$ python -q
>>> import numpy as np
>>> import numpy.linalg as la
>>> np.set_printoptions(suppress=True, linewidth=140)
>>> def rd(a):
...     return np.round(a, 2) + 0
... 
>>> E = np.loadtxt("a.csv", delimiter=",")
>>> E
array([[ 1.,  0.,  0.,  0.],
       [ 2.,  1.,  0.,  0.],
       [-1.,  1.,  1.,  0.],
       [ 1., -2., -2.,  1.]])
>>> rd(np.abs(la.eigvals(E)).max())
np.float64(1.0)
>>> (E - E.T) / 2
array([[ 0. , -1. ,  0.5, -0.5],
       [ 1. ,  0. , -0.5,  1. ],
       [-0.5,  0.5,  0. ,  1. ],
       [ 0.5, -1. , -1. ,  0. ]])
>>> rd(la.det(E))
np.float64(1.0)
>>> np.allclose(E, E.T)
False
>>> E @ E
array([[ 1.,  0.,  0.,  0.],
       [ 4.,  1.,  0.,  0.],
       [ 0.,  2.,  1.,  0.],
       [ 0., -6., -4.,  1.]])
>>> np.diff(E, axis=0)
array([[ 1.,  1.,  0.,  0.],
       [-3.,  0.,  1.,  0.],
       [ 2., -3., -3.,  1.]])
>>> la.matrix_rank(E)
np.int64(4)
>>> E.mean(axis=0)
array([ 0.75,  0.  , -0.25,  0.25])
>>> E - E[0]
array([[ 0.,  0.,  0.,  0.],
       [ 1.,  1.,  0.,  0.],
       [-2.,  1.,  1.,  0.],
       [ 0., -2., -2.,  1.]])
>>> F = np.array([[-4, -3, 1], [-3, 4, 1], [1, 1, -4]])
>>> F
array([[-4, -3,  1],
       [-3,  4,  1],
       [ 1,  1, -4]])
>>> # symmetric
>>> rd(la.eigvals(F))
array([ 5.05, -5.87, -3.17])
>>> np.einsum("ij,ji->", F, F)
np.int64(70)
>>> print(rd(la.det(2 * F)), rd(la.det(F)))
752.0 94.0
>>> rd(la.det(F[::-1]))
np.float64(-94.0)
>>> rd(np.poly(F))
array([  1.,   4., -27., -94.])
>>> rng = np.random.default_rng(438071)
>>> m1 = np.array([[0, 1, 2], [1, 0, 0], [0, 3, 1], [3, 1, 0]]) * (rng.random((4, 3)) < 0.3)
>>> m1
array([[0, 0, 0],
       [0, 0, 0],
       [0, 3, 0],
       [3, 0, 0]])
>>> Uu, sigma, VT = la.svd(m1)
>>> evecs = VT[:(sigma > 1e-8).sum()]
>>> vec = m1[1] + 2 * m1[2] + rng.integers(2) * np.eye(3)[0]
>>> vec
array([0., 6., 0.])
>>> np.allclose(evecs.T @ evecs @ vec, vec)
True
>>> la.matrix_rank(np.vstack([m1, vec]))
np.int64(2)
>>> M2 = np.array([[2, 3, 0], [3, 0, 1]])
>>> cent = np.kron(M2, E)
>>> cent.shape
(8, 12)
>>> la.matrix_rank(cent)
np.int64(8)
>>> rd(la.norm(cent, 2)), rd(la.norm(M2, 2) * la.norm(E, 2))
(np.float64(15.06), np.float64(15.06))
>>> data = np.load("data.npy")
>>> data
array([[2, 0, 3, 0],
       [0, 6, 0, 2],
       [3, 9, 1, 3]])
>>> # column 1 dominates
>>> f, g = data[2], data[1]
>>> f @ f
np.int64(100)
>>> f @ g
np.int64(60)
>>> p = (f @ g) / (f @ f) * f
>>> rd((g - p) @ f)
np.float64(0.0)
>>> np.outer(f, g)
array([[ 0, 18,  0,  6],
       [ 0, 54,  0, 18],
       [ 0,  6,  0,  2],
       [ 0, 18,  0,  6]])
>>> rd(g - p)
array([-1.8,  0.6, -0.6,  0.2])
>>> rd(p)
array([1.8, 5.4, 0.6, 1.8])
